$ python -q
>>> import numpy as np
>>> from numpy import linalg as LA
>>> np.set_printoptions(precision=2, suppress=True, linewidth=120)
>>> def tidy(a):
...     return np.round(a, 2) + 0
... 
>>> F = np.load("x.npy")
>>> F
array([[ 2.21, -0.61, -0.42,  0.06],
       [-0.61,  2.38, -0.46,  0.48],
       [-0.42, -0.46,  2.66,  0.4 ],
       [ 0.06,  0.48,  0.4 ,  1.75]])
>>> vals, V = LA.eigh(F)
>>> vec = np.array([-2, -4, -1, 5])
>>> tidy(LA.eigvalsh(F[1:, 1:]))
array([1.25, 2.53, 3.  ])
>>> tidy(vec @ F @ vec / (vec @ vec)), tidy(vals[0]), tidy(vals[-1])
(np.float64(1.17), np.float64(1.0), np.float64(3.01))
>>> tidy(V * np.sqrt(vals) @ V.T)
array([[ 1.46, -0.22, -0.15,  0.04],
       [-0.22,  1.51, -0.17,  0.18],
       [-0.15, -0.17,  1.61,  0.15],
       [ 0.04,  0.18,  0.15,  1.3 ]])
>>> vals, V = LA.eigh(F)
>>> (vals > 1e-8).sum(), (vals < -1e-8).sum()
(np.int64(4), np.int64(0))
>>> vals.sum(), np.trace(F)
(np.float64(9.0), np.float64(9.0))
>>> tidy(LA.eigvalsh(F + -3 * np.eye(4)))
array([-2.  , -1.  , -0.01,  0.01])
>>> tidy(LA.svd(F, compute_uv=False))
array([3.01, 2.99, 2.  , 1.  ])
>>> tidy(V.T @ V)
array([[1., 0., 0., 0.],
       [0., 1., 0., 0.],
       [0., 0., 1., 0.],
       [0., 0., 0., 1.]])
>>> tidy(V @ np.diag(vals) @ V.T)
array([[ 2.21, -0.61, -0.42,  0.06],
       [-0.61,  2.38, -0.46,  0.48],
       [-0.42, -0.46,  2.66,  0.4 ],
       [ 0.06,  0.48,  0.4 ,  1.75]])
>>> np.unique(vals.round(6) + 0, return_counts=True)[1]
array([1, 1, 1, 1])
>>> m1 = np.loadtxt("test15.csv", delimiter=",")
>>> m1
array([[5., 2.],
       [0., 0.],
       [0., 0.]])
>>> left, sv, VT = LA.svd(m1)
>>> V = VT[:(sv > 1e-8).sum()]
>>> rng = np.random.default_rng(460666)
>>> vec = m1[2] + 4 * m1[0] + rng.integers(2) * np.eye(2)[0]
>>> vec
array([20.,  8.])
>>> tidy(V.T @ V)
array([[0.86, 0.34],
       [0.34, 0.14]])
>>> LA.matrix_rank(np.vstack([m1, vec]))
np.int64(1)
>>> np.allclose(V.T @ V @ vec, vec)
True
>>> tidy(LA.norm(vec - V.T @ V @ vec))
np.float64(0.0)
>>> LA.matrix_rank(m1, rtol=0.1)
np.int64(1)
>>> LA.cond(m1) > 100
np.True_
>>> tidy(LA.norm(m1, 2) / LA.norm(m1))
np.float64(1.0)
>>> left, sv, VT = LA.svd(m1, full_matrices=False)
>>> np.cumsum(sv ** 2) / np.sum(sv ** 2)
array([1., 1.])
>>> tidy(VT @ VT.T)
array([[1., 0.],
       [0., 1.]])
>>> left.T @ left
array([[1., 0.],
       [0., 1.]])
>>> (sv > 1e-8).sum()
np.int64(1)
>>> tidy(np.sqrt((sv ** 2).sum())), tidy(LA.norm(m1))
(np.float64(5.39), np.float64(5.39))
>>> sv / sv[0]
array([1., 0.])
>>> np.abs(left[:, 0]).round(6).argmax()
np.int64(0)
>>> tidy(left.T @ m1 @ VT.T)
array([[5.39, 0.  ],
       [0.  , 0.  ]])
>>> other = m1 + rng.integers(-2, 3, (3, 1)) @ rng.integers(-2, 3, (1, 2))
>>> other
array([[ 3.,  4.],
       [ 0.,  0.],
       [-2.,  2.]])
>>> tidy(LA.svd(other - m1, compute_uv=False))
array([4., 0.])
>>> mat = np.loadtxt("dump.csv", delimiter=",")
>>> tidy(mat)
array([[-13.66, -14.32,  -2.84],
       [-19.18,   3.21,  -4.66],
       [-11.65, -16.09,  -2.31],
       [  9.49,  17.52,   1.76],
       [-17.97,   7.54,  -4.49],
       [ 16.8 ,  -9.96,   4.29],
       [ 16.76, -10.05,   4.28],
       [-19.33,  -2.38,  -4.54],
       [ -2.7 , -19.82,  -0.08],
       [-19.32,   2.2 ,  -4.66],
       [ 13.01, -14.78,   3.52],
       [-16.57, -10.59,  -3.64]])
>>> z = mat[:, 1] > np.median(mat[:, 1])
>>> r0 = mat[z].mean(axis=0) - mat[~z].mean(axis=0)
>>> ((mat - mat.mean(axis=0)) @ r0 > 0).astype(int)
array([0, 1, 0, 1, 1, 0, 0, 1, 0, 1, 0, 0])
>>> tidy((((mat - mat.mean(axis=0)) @ r0 > 0) == z).mean())
np.float64(0.92)
>>> np.argsort(-np.abs(r0).round(6), kind="stable")
array([1, 0, 2])
>>> W2 = mat[[11, 3]].astype(float)
>>> for _ in range(6):
...     z = LA.norm(mat[:, None] - W2, axis=-1).argmin(axis=1)
...     W2 = np.array([mat[z == j].mean(axis=0) for j in range(2)])
... 
>>> z
array([0, 0, 0, 1, 0, 1, 1, 0, 0, 0, 1, 0])
>>> tidy(W2)
array([[-15.05,  -6.28,  -3.4 ],
       [ 14.01,  -4.32,   3.46]])
>>> C2 = np.cov(mat, rowvar=False)
>>> C2.shape
(3, 3)
>>> tidy(mat.std(axis=0))
array([14.49, 10.77,  3.51])
>>> tidy(C2)
array([[229.09, -27.75,  55.34],
       [-27.75, 126.55, -10.22],
       [ 55.34, -10.22,  13.47]])
>>> tidy(np.corrcoef(mat[:, 2], mat[:, 1])[0, 1])
np.float64(-0.25)
>>> Ac = mat - mat.mean(axis=0)
>>> V = LA.svd(Ac)[2][:2]
>>> other = Ac - Ac @ V.T @ V
>>> tidy(np.cov(Ac @ V.T, rowvar=False))
array([[249.48,   0.  ],
       [  0.  , 119.62]])
>>> tidy((Ac @ V.T).std(axis=0))
array([15.12, 10.47])
>>> z = rng.permutation(4)
>>> other = F[:, z] * rng.choice([-1, 1], 4)
>>> other
array([[ 2.21, -0.06, -0.42,  0.61],
       [-0.61, -0.48, -0.46, -2.38],
       [-0.42, -0.4 ,  2.66,  0.46],
       [ 0.06, -1.75,  0.4 , -0.48]])
>>> left, _, VT = LA.svd(F.T @ other)
>>> tidy(LA.lstsq(F, other)[0])
array([[ 1.,  0.,  0.,  0.],
       [ 0.,  0.,  0., -1.],
       [ 0.,  0.,  1.,  0.],
       [ 0., -1.,  0.,  0.]])
>>> tidy(left @ VT)
array([[ 1.,  0.,  0.,  0.],
       [ 0.,  0.,  0., -1.],
       [ 0.,  0.,  1.,  0.],
       [ 0., -1.,  0.,  0.]])
>>> feats = np.load("sample7.npy")
>>> feats
array([[ 0, -3, -4, -3],
       [ 3,  0,  1,  0],
       [ 4, -1,  0, -4],
       [ 3,  0,  4,  0]])
>>> W1 = np.array([[0, 0, 2], [0, 2, 0], [1, 2, 3], [3, 2, 0]])
>>> b = np.array([3, -2, -1])
>>> hid = np.maximum(feats @ W1 + b, 0)
>>> LA.matrix_rank(hid)
np.int64(3)
>>> (hid > 0).mean(axis=0)
array([0.5 , 0.25, 0.75])
>>> hid
array([[ 0,  0,  0],
       [ 4,  0,  8],
       [ 0,  0,  7],
       [ 7,  6, 17]])
>>> (hid > 0).astype(int)
array([[0, 0, 0],
       [1, 0, 1],
       [0, 0, 1],
       [1, 1, 1]])
>>> W2 = np.array([[-2, 0, -1], [2, 2, 2], [3, 1, -2]])
>>> W1 @ W2
array([[ 6,  2, -4],
       [ 4,  4,  4],
       [11,  7, -3],
       [-2,  4,  1]])
>>> (hid @ W2).round(6).argmax(axis=1)
array([0, 0, 0, 0])
>>> other = feats / LA.norm(feats, axis=1, keepdims=True)
>>> C2 = other @ other.T
>>> (np.abs(C2) > 0.9).astype(int)
array([[1, 0, 0, 0],
       [0, 1, 0, 0],
       [0, 0, 1, 0],
       [0, 0, 0, 1]])
>>> (C2 - 2 * np.eye(4)).round(6).argmax(axis=1)
array([2, 3, 1, 1])
>>> np.argwhere(np.triu(np.abs(C2) > 0.95, 1))
array([], shape=(0, 2), dtype=int64)
>>> tidy(np.degrees(np.arccos(np.clip(C2[2, 1], -1, 1))))
np.float64(48.66)
>>> def softmax(z):
...     e = np.exp(z - z.max(axis=-1, keepdims=True))
...     return e / e.sum(axis=-1, keepdims=True)
... 
>>> tidy(softmax(feats[0] + -1))
array([0.89, 0.04, 0.02, 0.04])
>>> tidy(softmax(feats).sum(axis=1))
array([1., 1., 1., 1.])
>>> att = feats @ feats.T / np.sqrt(4)
>>> softmax(att).round(6).argmax(axis=1)
array([0, 3, 2, 3])
>>> r0 = np.array([3, 2])
>>> np.convolve(feats[1], r0)
array([9, 6, 3, 2, 0])
>>> np.array([np.convolve(row, r0, "same") for row in feats])
array([[  0,  -9, -18, -17],
       [  9,   6,   3,   2],
       [ 12,   5,  -2, -12],
       [  9,   6,  12,   8]])
>>> np.correlate(feats[1], feats[3], "full")
array([ 0, 12,  0, 13,  0,  3,  0])
>>> C2 = feats.T @ feats
>>> tidy(LA.svd(feats, compute_uv=False) ** 2)
array([49.36, 49.36,  1.64,  1.64])
>>> np.allclose(C2, C2.T)
True
>>> (feats @ feats.T).shape
(4, 4)
>>> tidy(LA.eigvalsh(C2)[::-1])
array([49.36, 49.36,  1.64,  1.64])
>>> LA.matrix_rank(C2)
np.int64(4)
>>> np.trace(C2), (feats ** 2).sum()
(np.int64(102), np.int64(102))
>>> M = np.load("m.npy")
>>> M
array([[ 1, -1, -1,  1, -1,  1,  1, -1],
       [ 1, -1,  1, -1, -1,  1, -1,  1],
       [ 1,  1,  1,  1, -1, -1, -1, -1]])
>>> tidy(LA.norm(M, axis=1))
array([2.83, 2.83, 2.83])
>>> tidy(LA.norm(M, 2))
np.float64(2.83)
>>> tidy(LA.norm(M[2], 1)), tidy(LA.norm(M[2], np.inf))
(np.float64(8.0), np.float64(1.0))
>>> LA.norm(M, axis=1).argmax()
np.int64(0)
>>> tidy(LA.norm(M, axis=0))
array([1.73, 1.73, 1.73, 1.73, 1.73, 1.73, 1.73, 1.73])
>>> tidy(LA.norm(M, 1)), tidy(LA.norm(M, np.inf))
(np.float64(3.0), np.float64(8.0))
>>> M[2] @ M[0]
np.int64(0)
>>> tidy(LA.norm(M) ** 2 / LA.norm(M, 2) ** 2)
np.float64(3.0)
>>> tidy(LA.norm(M[2] - M[0]))
np.float64(4.0)
>>> other = M / np.sqrt((M ** 2).mean(axis=1, keepdims=True))
>>> M - M.mean(axis=1, keepdims=True)
array([[ 1., -1., -1.,  1., -1.,  1.,  1., -1.],
       [ 1., -1.,  1., -1., -1.,  1., -1.,  1.],
       [ 1.,  1.,  1.,  1., -1., -1., -1., -1.]])
>>> tidy(LA.norm(other, axis=1))
array([2.83, 2.83, 2.83])
>>> other[0]
array([ 1., -1., -1.,  1., -1.,  1.,  1., -1.])
>>> vec = np.array([0, 3, -3, -1, -2, 0, 3, 3])
>>> h = np.maximum(M @ vec, 0)
>>> h
array([1, 0, 0])
>>> np.maximum(M @ (3 * vec), 0)
array([3, 0, 0])
>>> tidy(np.tanh(M @ vec))
array([ 0.76, -1.  , -1.  ])
>>> np.flatnonzero(h > 1e-9)
array([0])
>>> M.T @ h
array([ 1, -1, -1,  1, -1,  1,  1, -1])
>>> np.maximum(M @ vec, 0) - np.maximum(-M @ vec, 0)
array([ 1, -3, -5])
>>> other = np.array([[1, -1, 1],
...     [0, 3, -1],
...     [-1, 0, -3],
...     [0, -2, -1],
...     [3, -2, 2],
...     [0, -3, 3],
...     [-3, -3, 1],
...     [1, -1, -2]])
>>> other.T @ M.T
array([[-5,  1, -1],
       [-9, -1,  9],
       [ 8, -2, -8]])
>>> np.einsum("ik,kj->ij", M, other)
array([[-5, -9,  8],
       [ 1, -1, -2],
       [-1,  9, -8]])
>>> np.vstack([M, other.T]).shape
(6, 8)
>>> np.einsum("ij,ij->i", M, M)
array([8, 8, 8])
>>> M @ other
array([[-5, -9,  8],
       [ 1, -1, -2],
       [-1,  9, -8]])
>>> np.einsum("ik,kj->ji", M, other)
array([[-5,  1, -1],
       [-9, -1,  9],
       [ 8, -2, -8]])
>>> data = np.load("arr.npy")
>>> data
array([[ 2,  6, 10],
       [ 6,  2,  7],
       [10,  7, 10]])
>>> vals, V = LA.eigh(data)
>>> vec = np.array([-7, 8, -5])
>>> tidy(vec @ data @ vec / (vec @ vec)), tidy(vals[0]), tidy(vals[-1])
(np.float64(-0.41), np.float64(-5.1), np.float64(21.16))
>>> np.einsum("ij,ji->", data, data)
np.int64(478)
>>> np.einsum("ii->", data)
np.int64(14)
>>> tidy(LA.det(data[::-1]))
np.float64(-222.0)
>>> vals, V = LA.eig(data)
>>> tidy(np.prod(vals))
np.float64(222.0)
>>> tidy(np.sort(LA.eigvals(data @ data)))
array([  4.23,  26.05, 447.72])
>>> tidy(vals)
array([21.16, -5.1 , -2.06])
>>> left, sv, VT = LA.svd(data, full_matrices=False)
>>> np.allclose(left * sv @ VT, data)
True
>>> tidy(VT @ VT.T)
array([[1., 0., 0.],
       [0., 1., 0.],
       [0., 0., 1.]])
>>> tidy(np.cumsum(sv ** 2) / np.sum(sv ** 2))
array([0.94, 0.99, 1.  ])
>>> tidy(np.sqrt((sv ** 2).sum())), tidy(LA.norm(data))
(np.float64(21.86), np.float64(21.86))
>>> tidy(sv)
array([21.16,  5.1 ,  2.06])
>>> W0 = np.array([[-0.81, -1.23, 1.74], [-1.23, -0.73, -1.8], [1.74, -1.8, 0.54]])
>>> tidy(np.sort(np.abs(LA.eigvals(W0))))
array([2., 2., 3.])
>>> tidy(LA.det(W0))
np.float64(12.04)
>>> np.allclose(W0 @ W0.T, W0.T @ W0)
True
>>> (W0 - W0.T) / 2
array([[0., 0., 0.],
       [0., 0., 0.],
       [0., 0., 0.]])
>>> tidy(W0 @ W0)
array([[ 5.2 , -1.24,  1.74],
       [-1.24,  5.29, -1.8 ],
       [ 1.74, -1.8 ,  6.56]])
>>> W1 = np.array([[-3, 3, 2], [3, -3, -3], [3, -1, 0]])
>>> b = np.array([2, 1, 5])
>>> hid = np.maximum(W0 @ W1 + b, 0)
>>> (hid > 0).astype(int)
array([[1, 1, 1],
       [0, 1, 1],
       [0, 1, 1]])
>>> W2 = np.array([[0, 3], [4, 2], [4, 1]])
>>> W1 @ W2
array([[ 20,  -1],
       [-24,   0],
       [ -4,   7]])
>>> q = W0.astype(float).copy()
>>> for j in range(3):
...     q[:, j] -= q[:, :j] @ (q[:, :j].T @ q[:, j])
...     q[:, j] /= LA.norm(q[:, j])
... 
>>> tidy(q)
array([[-0.36, -0.64,  0.68],
       [-0.54, -0.46, -0.71],
       [ 0.76, -0.62, -0.18]])
>>> tidy(q.T @ q)
array([[1., 0., 0.],
       [0., 1., 0.],
       [0., 0., 1.]])
>>> vals, V = LA.eig(W0)
>>> tidy(W0 @ V[:, 0] - vals[0] * V[:, 0])
array([0., 0., 0.])
>>> tidy(np.prod(vals))
np.float64(12.04)
>>> tidy(np.sort(LA.eigvals(W0.T)))
array([-2., -2.,  3.])
>>> tidy(np.sort(LA.eigvals(W0 @ W0)))
array([4.  , 4.02, 9.02])
>>> X = np.load("mat.npy")
>>> tidy(X)
array([[ 0.12, -0.01,  0.33],
       [-0.01,  0.  , -0.03],
       [ 0.33, -0.03,  0.88]])
>>> np.allclose(X[:-1].T @ LA.lstsq(X[:-1].T, X[-1])[0], X[-1])
True
>>> rk = LA.matrix_rank(X)
>>> rk
np.int64(1)
>>> ns = LA.svd(X)[2][rk:].T
>>> LA.matrix_rank(X.T @ X), LA.matrix_rank(X @ X.T)
(np.int64(1), np.int64(1))
>>> tidy(X @ ns)
array([[0., 0.],
       [0., 0.],
       [0., 0.]])
>>> [int(LA.matrix_rank(np.delete(X, i, axis=0))) for i in range(3)]
[1, 1, 1]
>>> [int(LA.matrix_rank(X[:i])) for i in range(1, len(X) + 1)]
[1, 1, 1]
>>> ns.shape
(3, 2)
